% python3 -q
>>> import numpy as np
>>> np.set_printoptions(precision=1, suppress=True, linewidth=140, legacy="1.25")
>>> X = np.load("block18.npy")
>>> X
array([[-0.4,  1.2,  0.1, -0.3, -0.1,  0.7],
       [ 0.5, -0.7,  0.6,  0.2, -0.4, -0.6],
       [-0.4,  1.2,  0. , -0.2, -0.2,  0.7]])
>>> T = np.stack([X, 3 * X, X[::-1]])
>>> np.linalg.matrix_rank(T.reshape(3, -1))
2
>>> np.einsum("bij,cij->bc", T, T)
array([[ 6. , 18.1,  6. ],
       [18.1, 54.3, 18. ],
       [ 6. , 18. ,  6. ]])
>>> B = np.array([[2, 0, 2], [0, 2, 0], [0, 1, 0], [0, 2, 1], [2, 0, 0], [1, 0, 0]])
>>> X @ B
array([[-0.3,  1.9, -1.1],
       [-0.4, -0.4,  1.2],
       [-0.5,  2. , -1. ]])
>>> np.einsum("ij,ij->i", X, X)
array([2.2, 1.7, 2.2])
>>> np.einsum("ik,kj->ij", X, B)
array([[-0.3,  1.9, -1.1],
       [-0.4, -0.4,  1.2],
       [-0.5,  2. , -1. ]])
>>> np.vstack([X, B.T]).shape
(6, 6)
>>> u, r1 = X[0], X[2]
>>> u @ u
2.2
>>> p = (u @ r1) / (u @ u) * u
>>> np.round(r1 - p, 1) + 0
array([ 0. ,  0. , -0.1,  0.1, -0.1,  0. ])
>>> np.round((r1 - p) @ u, 1)
0.0
>>> p
array([-0.4,  1.2,  0.1, -0.3, -0.1,  0.7])
>>> x0 = np.array([-3, 0, 3, 4, 7, -8])
>>> (X @ x0).argmax()
1
>>> X * x0
array([[ 1.2,  0. ,  0.3, -1.2, -0.7, -5.6],
       [-1.5, -0. ,  1.8,  0.8, -2.8,  4.8],
       [ 1.2,  0. ,  0. , -0.8, -1.4, -5.6]])
>>> x0 @ X
Traceback (most recent call last):
  File "<python-input-21>", line 1, in <module>
    x0 @ X
    ~~~^~~
ValueError: matmul: Input operand 1 has a mismatch in its core dimension 0, with gufunc signature (n?,k),(k,m?)->(n?,m?) (size 3 is different from 6)
>>> np.sign((X @ x0).round(6))
array([-1.,  1., -1.])
>>> X @ X
Traceback (most recent call last):
  File "<python-input-23>", line 1, in <module>
    X @ X
    ~~^~~
ValueError: matmul: Input operand 1 has a mismatch in its core dimension 0, with gufunc signature (n?,k),(k,m?)->(n?,m?) (size 3 is different from 6)
>>> G = X.T @ X
>>> np.allclose(G, G.T)
True
>>> np.linalg.matrix_rank(G)
3
>>> np.round(np.linalg.eigvalsh(G)[::-1], 1) + 0
array([5.4, 0.6, 0. , 0. , 0. , 0. ])
>>> np.diag(G)
array([0.6, 3.4, 0.4, 0.2, 0.2, 1.3])
>>> round(float(np.trace(G)), 1), round((X ** 2).sum(), 1)
(6.0, 6.0)
>>> G.round(1) + 0
array([[ 0.6, -1.3,  0.3,  0.3, -0.1, -0.9],
       [-1.3,  3.4, -0.3, -0.7, -0.1,  2.1],
       [ 0.3, -0.3,  0.4,  0.1, -0.2, -0.3],
       [ 0.3, -0.7,  0.1,  0.2,  0. , -0.5],
       [-0.1, -0.1, -0.2,  0. ,  0.2,  0. ],
       [-0.9,  2.1, -0.3, -0.5,  0. ,  1.3]])
>>> arr = np.load("case18.npy")
>>> arr
array([[  7.7,   8.8,  11.9,   8.7, -11.2],
       [  8.9,  10.7,  14.1,   9.5, -12.8],
       [  8.6,   7.3,  16.4,   8.4, -11.8],
       [ 10.2,   7.8,  13. ,   8.6, -11.5],
       [  9.1,   9.5,  16. ,   9.4, -11.6],
       [  8.2,  10.1,  15.6,   9.5, -10.5],
       [  9.5,   8.1,  15.2,   8.9, -11.9],
       [  8.6,   9.1,  15.6,   8.6, -12.7],
       [  7.8,   8. ,  13.5,   9.4, -13.2],
       [ 10.1,   8.6,  13.9,   9.8, -11.1],
       [  8.9,   9.3,  15.9,  11.8, -11. ],
       [  8.4,   9.6,  16.7,   9.9, -11.7],
       [  8.9,   8.3,  16. ,  10.5, -12.3],
       [  8.1,  10.6,  14. ,  10. , -12.5],
       [  9.2,   7.5,  14.7,   8.4, -13. ],
       [  9. ,   9.3,  13.4,   8.7, -12.3],
       [  8.2,   8.3,  14.6,   8.8, -13.4],
       [  6.9,  11.1,  16.5,   8.1, -10.2],
       [  7.8,   9.2,  14.5,   9.1, -10.9],
       [  8.9,   6.6,  15.7,   9.6, -13.7],
       [  8.6,  10.2,  15.8,   7.3, -11.6],
       [  9.3,   5.9,  14.3,   8.9, -11.3],
       [  9.8,   8.7,  12.2,   8.8, -11.6],
       [  9.8,   8.9,  15.5,  10.2, -13.2],
       [  9.5,  10.6,  14.3,   9.8, -11. ],
       [  8.3,   8.3,  15. ,   8.8, -10. ],
       [  7.8,   8.9,  14.5,   8.6, -11.5],
       [  9.2,   9. ,  14.7,   9.4, -11.5],
       [  9.6,   8.5,  13.5,   9.4, -14.2],
       [  8.8,   7.8,  13.8,   9. , -10.4]])
>>> z = arr[:, 0] > np.median(arr[:, 0])
>>> u = arr[z].mean(axis=0) - arr[~z].mean(axis=0)
>>> ((arr - arr.mean(axis=0)) @ u > 0).astype(int)
array([1, 0, 0, 1, 0, 0, 1, 0, 1, 1, 0, 0, 0, 0, 1, 1, 1, 0, 0, 1, 0, 1, 1, 1, 1, 0, 0, 1, 1, 1])
>>> (((arr - arr.mean(axis=0)) @ u > 0) == z).mean()
0.8
>>> u.round(1) + 0
array([ 1.2, -0.5, -0.8,  0. , -0.3])
>>> P = arr @ np.linalg.solve(arr.T @ arr, arr.T)
>>> np.diag(P)
array([0.1, 0.2, 0.2, 0.2, 0.1, 0.1, 0.1, 0.1, 0.2, 0.2, 0.4, 0.1, 0.1, 0.2, 0.1, 0.1, 0.2, 0.4, 0.1, 0.3, 0.3, 0.2, 0.2, 0.1, 0.2, 0.1,
       0.1, 0.1, 0.2, 0.1])
>>> P @ arr[:, 1]
array([ 8.8, 10.7,  7.3,  7.8,  9.5, 10.1,  8.1,  9.1,  8. ,  8.6,  9.3,  9.6,  8.3, 10.6,  7.5,  9.3,  8.3, 11.1,  9.2,  6.6, 10.2,  5.9,
        8.7,  8.9, 10.6,  8.3,  8.9,  9. ,  8.5,  7.8])
>>> np.round(np.linalg.eigvalsh(P), 1) + 0
array([0., 0., 0., 0., 0., 0., 0., 0., 0., 0., 0., 0., 0., 0., 0., 0., 0., 0., 0., 0., 0., 0., 0., 0., 0., 1., 1., 1., 1., 1.])
>>> M = np.array([[-2, -5, 0, -5, 0],
...     [-5, 6, 2, 2, 0],
...     [0, 2, 0, -2, 0],
...     [-5, 2, -2, 6, 3],
...     [0, 0, 0, 3, -6]])
>>> M
array([[-2, -5,  0, -5,  0],
       [-5,  6,  2,  2,  0],
       [ 0,  2,  0, -2,  0],
       [-5,  2, -2,  6,  3],
       [ 0,  0,  0,  3, -6]])
>>> vals, V = np.linalg.eigh(M)
>>> np.round(np.abs(V[:, -1]), 1) + 0
array([0.5, 0.6, 0. , 0.6, 0.1])
>>> np.unique(vals.round(6) + 0, return_counts=True)[1]
array([1, 1, 1, 1, 1])
>>> np.round(V @ np.diag(vals) @ V.T, 1) + 0
array([[-2., -5.,  0., -5.,  0.],
       [-5.,  6.,  2.,  2.,  0.],
       [ 0.,  2.,  0., -2.,  0.],
       [-5.,  2., -2.,  6.,  3.],
       [ 0.,  0.,  0.,  3., -6.]])
>>> np.linalg.eigvalsh(M + -2 * np.eye(5))
array([-9.2, -7.1, -3.3,  3.8,  9.9])
>>> np.abs(V[:, -1]).round(6).argmax()
3
>>> np.round(V.T @ M @ V, 1) + 0
array([[-7.2,  0. ,  0. ,  0. ,  0. ],
       [ 0. , -5.1,  0. ,  0. ,  0. ],
       [ 0. ,  0. , -1.3,  0. ,  0. ],
       [ 0. ,  0. ,  0. ,  5.8,  0. ],
       [ 0. ,  0. ,  0. ,  0. , 11.9]])
>>> np.round(V.T @ V, 1) + 0
array([[1., 0., 0., 0., 0.],
       [0., 1., 0., 0., 0.],
       [0., 0., 1., 0., 0.],
       [0., 0., 0., 1., 0.],
       [0., 0., 0., 0., 1.]])
>>> A = np.load("a.npy")
>>> A
array([[  6. ,   3.2,  17.3, -13.8, -10.5,   6.2],
       [  5.4,   1.4,  17.4, -11.7,  -8.1,   6.1],
       [  5.2,   4.3,  18.9, -13.4,  -7.4,   4.4],
       [ -9.4,   7.9,  -0.3,  15. ,   9.5,  -1.9],
       [  6.6,   4.5,  17.8, -11.6,  -9.1,   4.6],
       [  5.6,   2.4,  18.1, -12.1,  -9.1,   6.8],
       [  6.2,   3.7,  20.3, -11.5,  -9.4,   6.7],
       [-10.4,   9.6,  -0.7,  15.4,   8.5,  -4.7],
       [  6.1,   4.2,  17.6, -13.8,  -9.3,   6.6],
       [ -9.3,   8.9,  -1.2,  14.8,   7.1,  -4.7],
       [  8. ,   2.5,  14.6, -12.9,  -9.1,   6. ],
       [  6.5,   3.8,  19.1, -13.4,  -8.5,   5.3],
       [-11.6,   9.8,  -1.1,  14.5,   8.3,  -4.1],
       [  7. ,   3.9,  17.4, -12.3, -10. ,   5.1],
       [-10. ,   8. ,   0.1,  14.1,   8.5,  -4.2],
       [-10. ,   8.9,  -0.7,  15.8,   9.3,  -4.8],
       [  6.2,   3.1,  17.8, -10.9,  -9.1,   6.2],
       [  5.4,   3. ,  17.8, -12.4,  -9.4,   5.3],
       [ -9.1,  10.6,   0.3,  15.6,   5.8,  -4.8],
       [  5.8,   3.1,  17.8, -12.3,  -8.7,   6.1],
       [ -9.4,   9.1,  -1.2,  16. ,   7.5,  -5.1],
       [  7.5,   2.4,  16.8, -13. ,  -6.6,   4.9],
       [ -9.7,   9.1,  -0.2,  17.2,   7.8,  -3.7]])
>>> B = np.c_[A[:, :3] @ np.array([[1, -4, 5], [-5, 5, -5], [-1, -4, 3]]), np.array([3, 8, 8, 5, 8, 9, 2, 8, 4, 5, 8, 6, 5, 8, 2, 4, 1, 3, 4, 2, 9, 6, 0])]
>>> B
array([[ -27.3,  -77.2,   65.9,    3. ],
       [ -19. ,  -84.2,   72.2,    8. ],
       [ -35.2,  -74.9,   61.2,    8. ],
       [ -48.6,   78.3,  -87.4,    5. ],
       [ -33.7,  -75.1,   63.9,    8. ],
       [ -24.5,  -82.8,   70.3,    9. ],
       [ -32.6,  -87.5,   73.4,    2. ],
       [ -57.7,   92.4, -102.1,    8. ],
       [ -32.5,  -73.8,   62.3,    4. ],
       [ -52.6,   86.5,  -94.6,    5. ],
       [ -19.1,  -77.9,   71.3,    8. ],
       [ -31.6,  -83.4,   70.8,    6. ],
       [ -59.5,   99.8, -110.3,    5. ],
       [ -29.9,  -78.1,   67.7,    8. ],
       [ -50.1,   79.6,  -89.7,    2. ],
       [ -53.8,   87.3,  -96.6,    4. ],
       [ -27.1,  -80.5,   68.9,    1. ],
       [ -27.4,  -77.8,   65.4,    3. ],
       [ -62.4,   88.2,  -97.6,    4. ],
       [ -27.5,  -78.9,   66.9,    2. ],
       [ -53.7,   87.9,  -96.1,    9. ],
       [ -21.3,  -85.2,   75.9,    6. ],
       [ -55. ,   85.1,  -94.6,    0. ]])
>>> np.linalg.matrix_rank(np.c_[A, B])
7
>>> np.round(np.linalg.lstsq(A, B[:, 0])[0], 1) + 0
array([ 1., -5., -1.,  0.,  0.,  0.])
>>> np.linalg.norm(np.linalg.qr(A)[0].T @ B, axis=0) ** 2 / ((B ** 2).sum(axis=0) + 1e-12)
array([1. , 1. , 1. , 0.8])
>>> np.linalg.matrix_rank(B)
4
